$ python -q
>>> import numpy as np
>>> np.set_printoptions(suppress=True, linewidth=200)
>>> K = np.load("case16.npy")
>>> K
array([[ 5,  0,  0,  0,  0,  0,  0,  0,  0],
       [-4, -5,  0,  0,  0,  0,  0,  0,  0],
       [ 3, -5,  2,  0,  0,  0,  0,  0,  0],
       [ 0,  1, -2, -1,  0,  0,  0,  0,  0],
       [-4, -2,  5,  4,  4,  0,  0,  0,  0],
       [ 1, -1, -4,  3, -3,  0,  0,  0,  0],
       [ 5, -4, -5, -5, -4,  5,  5,  0,  0],
       [-4, -5,  2,  5,  1,  0, -5, -1,  0],
       [ 4,  2,  4,  4,  4,  5,  2,  1, -5]])
>>> K @ K
array([[ 25,   0,   0,   0,   0,   0,   0,   0,   0],
       [  0,  25,   0,   0,   0,   0,   0,   0,   0],
       [ 41,  15,   4,   0,   0,   0,   0,   0,   0],
       [-10,   4,  -2,   1,   0,   0,   0,   0,   0],
       [-13, -19,  22,  12,  16,   0,   0,   0,   0],
       [  9,  34, -29, -15, -12,   0,   0,   0,   0],
       [ 72,  23, -65, -21, -51,  25,  25,   0,   0],
       [-19,  43,  22,  19,  23, -25, -20,   1,   0],
       [ -1, -62, -28,   2, -26, -15,  -5,  -6,  25]])
>>> [int(np.linalg.matrix_rank(np.linalg.matrix_power(K, p))) for p in range(1, 10)]
[8, 8, 8, 8, 8, 8, 8, 8, 8]
>>> np.prod(np.diag(K)), np.round(np.linalg.det(K), 4)
(np.int64(0), np.float64(0.0))
>>> (K + K.T) / 2
array([[ 5. , -2. ,  1.5,  0. , -2. ,  0.5,  2.5, -2. ,  2. ],
       [-2. , -5. , -2.5,  0.5, -1. , -0.5, -2. , -2.5,  1. ],
       [ 1.5, -2.5,  2. , -1. ,  2.5, -2. , -2.5,  1. ,  2. ],
       [ 0. ,  0.5, -1. , -1. ,  2. ,  1.5, -2.5,  2.5,  2. ],
       [-2. , -1. ,  2.5,  2. ,  4. , -1.5, -2. ,  0.5,  2. ],
       [ 0.5, -0.5, -2. ,  1.5, -1.5,  0. ,  2.5,  0. ,  2.5],
       [ 2.5, -2. , -2.5, -2.5, -2. ,  2.5,  5. , -2.5,  1. ],
       [-2. , -2.5,  1. ,  2.5,  0.5,  0. , -2.5, -1. ,  0.5],
       [ 2. ,  1. ,  2. ,  2. ,  2. ,  2.5,  1. ,  0.5, -5. ]])
>>> round(np.linalg.det(K), 4)
np.float64(0.0)
>>> K @ K
array([[ 25,   0,   0,   0,   0,   0,   0,   0,   0],
       [  0,  25,   0,   0,   0,   0,   0,   0,   0],
       [ 41,  15,   4,   0,   0,   0,   0,   0,   0],
       [-10,   4,  -2,   1,   0,   0,   0,   0,   0],
       [-13, -19,  22,  12,  16,   0,   0,   0,   0],
       [  9,  34, -29, -15, -12,   0,   0,   0,   0],
       [ 72,  23, -65, -21, -51,  25,  25,   0,   0],
       [-19,  43,  22,  19,  23, -25, -20,   1,   0],
       [ -1, -62, -28,   2, -26, -15,  -5,  -6,  25]])
>>> np.allclose(K, K.T)
False
>>> np.round(np.sort(np.abs(np.linalg.eigvals(K))), 4)
array([0., 1., 1., 2., 4., 5., 5., 5., 5.])
>>> np.round(np.trace(np.linalg.pinv(K) @ K), 4)
np.float64(8.0)
>>> np.linalg.lstsq(K[:-1].T, K[-1])[2]
np.int32(7)
>>> np.round(K @ np.linalg.pinv(K) @ K, 4) + 0
array([[ 5.,  0.,  0.,  0.,  0.,  0.,  0.,  0.,  0.],
       [-4., -5.,  0.,  0.,  0.,  0.,  0.,  0.,  0.],
       [ 3., -5.,  2.,  0.,  0.,  0.,  0.,  0.,  0.],
       [ 0.,  1., -2., -1.,  0.,  0.,  0.,  0.,  0.],
       [-4., -2.,  5.,  4.,  4.,  0.,  0.,  0.,  0.],
       [ 1., -1., -4.,  3., -3.,  0.,  0.,  0.,  0.],
       [ 5., -4., -5., -5., -4.,  5.,  5.,  0.,  0.],
       [-4., -5.,  2.,  5.,  1.,  0., -5., -1.,  0.],
       [ 4.,  2.,  4.,  4.,  4.,  5.,  2.,  1., -5.]])
>>> np.abs(np.diag(np.linalg.qr(K)[1])) > 1e-9
array([ True,  True,  True,  True,  True,  True,  True,  True, False])
>>> np.round(np.linalg.norm(K, 2) / np.linalg.norm(K), 4)
np.float64(0.6681)
>>> [round(float(x), 4) for x in np.linalg.svd(K, compute_uv=False)[:3]]
[16.3648, 12.099, 10.1225]
>>> np.linalg.matrix_rank(K, rtol=0.1)
np.int64(6)
>>> np.linalg.cond(K) > 100
np.True_
>>> Y = K / np.linalg.norm(K, axis=1, keepdims=True)
>>> gram = Y @ Y.T
>>> np.argwhere(np.triu(np.abs(gram) > 0.95, 1))
array([], shape=(0, 2), dtype=int64)
>>> gram[3].round(4)
array([ 0.    , -0.3188, -0.596 ,  1.    , -0.7444,  0.2722,  0.3584, -0.5803, -0.3681])
>>> round(np.degrees(np.arccos(np.clip(gram[3, 1], -1, 1))), 4)
np.float64(108.5897)
>>> (np.abs(gram) > 0.9).astype(int)
array([[1, 0, 0, 0, 0, 0, 0, 0, 0],
       [0, 1, 0, 0, 0, 0, 0, 0, 0],
       [0, 0, 1, 0, 0, 0, 0, 0, 0],
       [0, 0, 0, 1, 0, 0, 0, 0, 0],
       [0, 0, 0, 0, 1, 0, 0, 0, 0],
       [0, 0, 0, 0, 0, 1, 0, 0, 0],
       [0, 0, 0, 0, 0, 0, 1, 0, 0],
       [0, 0, 0, 0, 0, 0, 0, 1, 0],
       [0, 0, 0, 0, 0, 0, 0, 0, 1]])
>>> np.round(np.linalg.norm(Y, axis=1), 4)
array([1., 1., 1., 1., 1., 1., 1., 1., 1.])
>>> E = np.loadtxt("layer14.csv", delimiter=",")
>>> E
array([[-2.,  5.,  0.,  0.,  0.,  0.,  0.,  0.,  0.,  0.,  0.],
       [ 5., -2.,  5.,  0.,  0.,  0.,  0.,  0.,  0.,  0.,  0.],
       [ 0.,  5.,  5.,  5.,  0.,  0.,  0.,  0.,  0.,  0.,  0.],
       [ 0.,  0.,  5., -1.,  5.,  0.,  0.,  0.,  0.,  0.,  0.],
       [ 0.,  0.,  0.,  5.,  4.,  5.,  0.,  0.,  0.,  0.,  0.],
       [ 0.,  0.,  0.,  0.,  5.,  3.,  5.,  0.,  0.,  0.,  0.],
       [ 0.,  0.,  0.,  0.,  0.,  5., -2.,  5.,  0.,  0.,  0.],
       [ 0.,  0.,  0.,  0.,  0.,  0.,  5., -5.,  5.,  0.,  0.],
       [ 0.,  0.,  0.,  0.,  0.,  0.,  0.,  5.,  1.,  5.,  0.],
       [ 0.,  0.,  0.,  0.,  0.,  0.,  0.,  0.,  5.,  5.,  5.],
       [ 0.,  0.,  0.,  0.,  0.,  0.,  0.,  0.,  0.,  5.,  3.]])
>>> Y = np.linalg.inv(E)
>>> round(float(np.linalg.slogdet(E)[0]), 4)
-1.0
>>> np.round(E @ Y, 4) + 0
array([[1., 0., 0., 0., 0., 0., 0., 0., 0., 0., 0.],
       [0., 1., 0., 0., 0., 0., 0., 0., 0., 0., 0.],
       [0., 0., 1., 0., 0., 0., 0., 0., 0., 0., 0.],
       [0., 0., 0., 1., 0., 0., 0., 0., 0., 0., 0.],
       [0., 0., 0., 0., 1., 0., 0., 0., 0., 0., 0.],
       [0., 0., 0., 0., 0., 1., 0., 0., 0., 0., 0.],
       [0., 0., 0., 0., 0., 0., 1., 0., 0., 0., 0.],
       [0., 0., 0., 0., 0., 0., 0., 1., 0., 0., 0.],
       [0., 0., 0., 0., 0., 0., 0., 0., 1., 0., 0.],
       [0., 0., 0., 0., 0., 0., 0., 0., 0., 1., 0.],
       [0., 0., 0., 0., 0., 0., 0., 0., 0., 0., 1.]])
>>> round(float(np.linalg.det(E) * np.linalg.det(Y)), 4)
1.0
>>> round(float(np.abs(np.linalg.eigvals(E)).max()), 4)
11.5698
>>> np.round(np.linalg.matrix_power(E, 4), 4)
array([[ 1866., -1285.,  2300.,     0.,   625.,     0.,     0.,     0.,     0.,     0.,     0.],
       [-1285.,  4166.,  1935.,  2925.,   750.,   625.,     0.,     0.,     0.,     0.,     0.],
       [ 2300.,  1935.,  7500.,  3270.,  3825.,  1375.,   625.,     0.,     0.,     0.,     0.],
       [    0.,  2925.,  3270.,  4476.,  3130.,  3275.,   500.,   625.,     0.,     0.,     0.],
       [  625.,   750.,  3825.,  3130.,  7056.,  4875.,  3175.,     0.,   625.,     0.,     0.],
       [    0.,   625.,  1375.,  3275.,  4875.,  5981.,   565.,  3175.,  -375.,   625.,     0.],
       [    0.,     0.,   625.,   500.,  3175.,   565.,  5416., -4890.,  3325.,  -125.,   625.],
       [    0.,     0.,     0.,   625.,     0.,  3175., -4890.,  8500., -2645.,  3150.,   500.],
       [    0.,     0.,     0.,     0.,   625.,  -375.,  3325., -2645.,  5151.,  4280.,  3325.],
       [    0.,     0.,     0.,     0.,     0.,   625.,  -125.,  3150.,  4280.,  8750.,  5110.],
       [    0.,     0.,     0.,     0.,     0.,     0.,   625.,   500.,  3325.,  5110.,  3381.]])
>>> np.trace(E)
np.float64(9.0)
>>> data = np.loadtxt("sample18.csv", delimiter=",")
>>> data
array([[ 3.7147, -1.    , -0.5   ,  1.2   , -0.4   , -0.4   ],
       [-2.4599,  0.9   , -0.3   , -0.6   , -0.2   , -1.1   ],
       [ 0.6042, -0.2   ,  0.8   , -0.4   ,  2.    ,  0.2   ],
       [-0.1236,  0.    ,  0.7   , -0.3   ,  1.7   ,  0.6   ],
       [ 1.0823, -0.4   , -0.2   , -0.1   , -1.4   ,  1.2   ],
       [ 5.6912, -1.7   , -0.5   , -0.3   ,  1.    ,  0.7   ],
       [-1.5579,  0.5   , -1.4   , -0.1   ,  1.3   , -0.5   ],
       [-0.6504,  0.2   , -0.5   , -0.6   ,  2.9   ,  0.2   ],
       [ 5.0643, -1.6   ,  1.    , -0.5   ,  0.3   ,  1.5   ],
       [-2.0811,  0.5   ,  1.2   ,  0.2   ,  0.7   , -0.2   ],
       [ 2.7017, -0.8   ,  0.7   , -0.5   ,  1.3   ,  0.2   ],
       [ 2.7024, -0.8   ,  0.2   , -0.6   , -0.1   ,  1.5   ],
       [-0.2083,  0.    ,  1.4   ,  0.1   ,  1.    ,  0.4   ],
       [ 1.53  , -0.5   ,  1.    , -1.    , -1.2   ,  1.8   ],
       [ 4.8775, -1.7   , -1.2   , -0.6   , -0.8   , -1.2   ],
       [-1.931 ,  0.8   ,  0.4   , -0.1   , -0.5   , -1.    ],
       [ 2.7386, -0.9   ,  0.6   , -1.2   , -0.4   , -0.3   ],
       [ 3.4916, -1.2   , -0.5   ,  0.8   ,  0.7   , -0.8   ],
       [ 3.8206, -1.3   ,  0.5   , -0.3   ,  2.1   , -1.4   ],
       [-2.2475,  0.6   , -1.8   ,  0.    , -0.9   ,  1.3   ],
       [ 2.0576, -0.6   , -2.6   , -1.4   ,  0.1   ,  0.9   ],
       [-6.4038,  2.    , -1.1   , -1.3   , -3.4   , -1.3   ],
       [ 0.629 , -0.3   ,  1.1   , -1.4   , -0.2   , -1.2   ],
       [-3.6492,  1.1   , -0.2   ,  0.5   ,  1.    ,  0.6   ],
       [ 0.9886, -0.4   ,  0.5   ,  1.9   ,  0.4   , -0.1   ],
       [ 1.1379, -0.4   ,  1.2   ,  0.6   ,  0.6   ,  1.1   ],
       [ 7.8442, -2.5   ,  0.4   ,  0.9   ,  0.    , -1.4   ],
       [ 4.2289, -1.3   , -0.1   ,  0.    , -1.9   , -1.    ],
       [-4.1883,  1.5   , -0.9   , -0.7   ,  0.6   ,  0.3   ],
       [ 9.1918, -2.9   , -0.2   ,  2.1   , -0.9   ,  1.3   ],
       [-1.2575,  0.5   ,  1.4   , -0.9   , -0.6   , -0.2   ],
       [-3.7103,  1.3   ,  0.    , -0.7   ,  1.8   , -0.1   ],
       [-0.95  ,  0.6   ,  0.5   ,  0.4   , -0.6   ,  0.6   ],
       [ 0.4951,  0.    ,  0.8   ,  0.6   ,  0.4   ,  1.    ],
       [ 6.3175, -2.    ,  0.    , -2.1   ,  0.2   , -0.6   ],
       [ 1.0437, -0.4   ,  1.5   , -0.5   , -0.8   ,  0.4   ]])
>>> cen = (data - data.mean(axis=0)) / data.std(axis=0)
>>> np.round(cen.std(axis=0), 4)
array([1., 1., 1., 1., 1., 1.])
>>> c = np.linalg.lstsq(np.delete(cen, 0, axis=1), cen[:, 0])[0]
>>> np.abs(c).argmax()
np.int64(0)
>>> labels = data[:, 0] > np.median(data[:, 0])
>>> r0 = data[labels].mean(axis=0) - data[~labels].mean(axis=0)
>>> r0.round(4)
array([ 5.441 , -1.7556, -0.0722, -0.0056, -0.5   ,  0.2222])
>>> (((data - data.mean(axis=0)) @ r0 > 0) == labels).mean()
np.float64(1.0)
>>> ((data - data.mean(axis=0)) @ r0 > 0).astype(int)
array([1, 0, 0, 0, 1, 1, 0, 0, 1, 0, 1, 1, 0, 1, 1, 0, 1, 1, 1, 0, 1, 0, 0, 0, 0, 1, 1, 1, 0, 1, 0, 0, 0, 0, 1, 1])
>>> labels.astype(int)
array([1, 0, 0, 0, 1, 1, 0, 0, 1, 0, 1, 1, 0, 1, 1, 0, 1, 1, 1, 0, 1, 0, 0, 0, 0, 1, 1, 1, 0, 1, 0, 0, 0, 0, 1, 1])
>>> basis = data[[16, 4]].astype(float)
>>> for _ in range(7):
...     labels = np.linalg.norm(data[:, None] - basis, axis=-1).argmin(axis=1)
...     basis = np.array([data[labels == j].mean(axis=0) for j in range(2)])
... 
>>> labels
array([0, 1, 1, 1, 1, 0, 1, 1, 0, 1, 0, 0, 1, 1, 0, 1, 0, 0, 0, 1, 0, 1, 1, 1, 1, 1, 0, 0, 1, 0, 1, 1, 1, 1, 0, 1])
>>> np.bincount(labels)
array([14, 22])
>>> basis.round(4)
array([[ 4.603 , -1.45  , -0.1571, -0.1786,  0.0857, -0.0714],
       [-1.0867,  0.3591,  0.2773, -0.2   ,  0.2091,  0.1818]])
>>> gram = data.T @ data
>>> np.round(np.linalg.svd(data, compute_uv=False) ** 2, 4)
array([519.9775,  56.3819,  33.6405,  29.2463,  26.3807,   0.3456])
>>> (data @ data.T).shape
(36, 36)
>>> mat = np.load("out0.npy")
>>> mat
array([[ 0.2821, -0.7857,  0.03  , -0.4462, -0.354 , -0.7531, -0.4382, -0.0599],
       [-0.3627,  0.6696, -0.1877,  0.6291,  0.7779,  0.7895,  0.537 , -0.0798],
       [ 0.0699, -0.6963, -0.1489,  0.    ,  0.4542, -0.4301, -0.1293, -0.1781],
       [-0.3885,  0.9354,  0.01  ,  0.5649,  0.3185,  0.8977,  0.585 ,  0.1391],
       [ 0.8741, -0.8764,  0.7895, -0.9942, -0.9999, -0.9969, -0.9699,  0.6044],
       [ 0.3004, -0.8875, -0.04  , -0.4301, -0.1293, -0.8178, -0.4699, -0.1391],
       [ 0.8243, -0.9527,  0.6351, -0.9837, -0.999 , -0.9956, -0.9498,  0.3969],
       [ 0.354 ,  0.9579,  0.7114, -0.8455, -0.9985, -0.04  , -0.4699,  0.6751],
       [ 0.01  ,  0.983 ,  0.5581, -0.4462, -0.9812,  0.6963,  0.05  ,  0.5784],
       [-0.354 , -0.8306, -0.6044,  0.8005,  0.9941,  0.3004,  0.4854, -0.5511],
       [ 0.7114, -0.8717,  0.5299, -0.9508, -0.9947, -0.9801, -0.8832,  0.3275],
       [ 0.6169,  0.493 ,  0.7163, -0.9468, -0.9993, -0.8511, -0.7932,  0.6169],
       [-0.04  , -0.6411, -0.2355,  0.2355,  0.7259, -0.1974,  0.04  , -0.2355],
       [-0.4053,  0.5299, -0.2913,  0.7163,  0.9033,  0.7969,  0.585 , -0.1781],
       [-0.4542,  0.9275, -0.0898,  0.6858,  0.6469,  0.9217,  0.6584,  0.0599],
       [-0.4219,  0.9837,  0.1489,  0.537 , -0.1489,  0.9468,  0.6351,  0.2913],
       [-0.0599, -0.989 , -0.6291,  0.5649,  0.9923, -0.6858,  0.02  , -0.6411],
       [ 0.2913, -0.7014,  0.0898, -0.493 , -0.537 , -0.7306, -0.4462,  0.    ],
       [-0.226 , -0.9941, -0.7616,  0.8005,  0.9992, -0.5441,  0.2636, -0.7531],
       [ 0.2355,  0.1781,  0.2913, -0.537 , -0.8668, -0.3969, -0.3452,  0.2355],
       [ 0.5649,  0.8367,  0.7574, -0.9402, -0.9996, -0.6911, -0.7352,  0.6858],
       [-0.2729,  0.9626,  0.2165,  0.2729, -0.508 ,  0.8617,  0.4462,  0.3095],
       [ 0.4382,  0.1684,  0.493 , -0.8144, -0.984 , -0.7114, -0.6107,  0.3969],
       [-0.0699,  0.6963,  0.1489,  0.    , -0.4542,  0.4301,  0.1293,  0.1781],
       [-0.0699,  0.1293, -0.04  ,  0.1391,  0.207 ,  0.1877,  0.1096, -0.02  ],
       [-0.1781, -0.8426, -0.4699,  0.5784,  0.9667, -0.0898,  0.2355, -0.4462],
       [ 0.5717, -0.6584,  0.4462, -0.881 , -0.982 , -0.9232, -0.7658,  0.2913],
       [-0.1974, -0.1489, -0.2449,  0.4621,  0.8005,  0.3364,  0.2913, -0.1974],
       [ 0.02  ,  0.8041,  0.3004, -0.2543, -0.821 ,  0.354 ,  0.    ,  0.3095],
       [ 0.4699, -0.8511,  0.207 , -0.7443, -0.8426, -0.9051, -0.6696,  0.0599],
       [-0.6751,  0.8367, -0.5005,  0.9354,  0.992 ,  0.971 ,  0.8565, -0.3095],
       [-0.1194,  0.5649,  0.04  ,  0.1586, -0.04  ,  0.4462,  0.1974,  0.0798],
       [-0.7699,  0.997 , -0.226 ,  0.9447,  0.9425,  0.9971,  0.9275,  0.0798],
       [ 0.6411, -0.1586,  0.6411, -0.9425, -0.9981, -0.9217, -0.821 ,  0.508 ]])
>>> D = np.linalg.norm(mat[:, None] - mat[None], axis=-1)
>>> D[:5, :5].round(4)
array([[0.    , 2.8896, 1.0729, 2.9493, 1.5609],
       [2.8896, 0.    , 2.1204, 0.6225, 4.0744],
       [1.0729, 2.1204, 0.    , 2.3684, 2.5105],
       [2.9493, 0.6225, 2.3684, 0.    , 3.9846],
       [1.5609, 4.0744, 2.5105, 3.9846, 0.    ]])
>>> D[33].round(6).argsort(kind="stable")[:4]
array([33, 22, 26, 11])
>>> D.mean(axis=1).argmax()
np.int64(32)
>>> np.flatnonzero(D[33] < D.mean() / 2)
array([ 4,  6, 10, 11, 19, 20, 22, 26, 29, 33])
>>> np.linalg.matrix_rank(D ** 2)
np.int64(10)
